% ipython --no-banner

In [1]: import numpy as np

In [2]: from numpy import linalg as LA

In [3]: np.set_printoptions(precision=1, suppress=True, linewidth=140, legacy="1.25")

In [4]: feats = np.load("test1.npy")

In [5]: feats
Out[5]: 
array([[0, 5, 0],
       [0, 0, 5],
       [3, 0, 0]])

In [6]: feats.T @ feats
Out[6]: 
array([[ 9,  0,  0],
       [ 0, 25,  0],
       [ 0,  0, 25]])

In [7]: LA.svd(feats, compute_uv=False)
Out[7]: array([5., 5., 3.])

In [8]: feats @ feats.T
Out[8]: 
array([[25,  0,  0],
       [ 0, 25,  0],
       [ 0,  0,  9]])

In [9]: LA.norm(feats, axis=0)
Out[9]: array([3., 5., 5.])

In [10]: other = feats / np.sqrt((feats ** 2).mean(axis=1, keepdims=True))

In [11]: LA.matrix_rank(feats - feats.mean(axis=1, keepdims=True))
Out[11]: 2

In [12]: other[0]
Out[12]: array([0. , 1.7, 0. ])

In [13]: other = np.array([[-1, -1, -1, 3], [-2, 2, 3, 1], [-3, -2, 1, -2], [0, 2, 1, 3]])

In [14]: data = np.triu(other)

In [15]: data
Out[15]: 
array([[-1, -1, -1,  3],
       [ 0,  2,  3,  1],
       [ 0,  0,  1, -2],
       [ 0,  0,  0,  3]])

In [16]: # triangular: eigenvalues sit on the diagonal

In [17]: other = np.array([[2, 9, 6], [1, 8, 2], [0, 3, 0], [5, 0, 2]])

In [18]: np.vstack([data, other.T]).shape
Out[18]: (7, 4)

In [19]: data @ other
Out[19]: 
array([[ 12, -20,  -2],
       [  7,  25,   6],
       [-10,   3,  -4],
       [ 15,   0,   6]])

In [20]: np.einsum("ik,kj->ji", data, other)
Out[20]: 
array([[ 12,   7, -10,  15],
       [-20,  25,   3,   0],
       [ -2,   6,  -4,   6]])

In [21]: LA.matrix_rank(data @ other)
Out[21]: 3
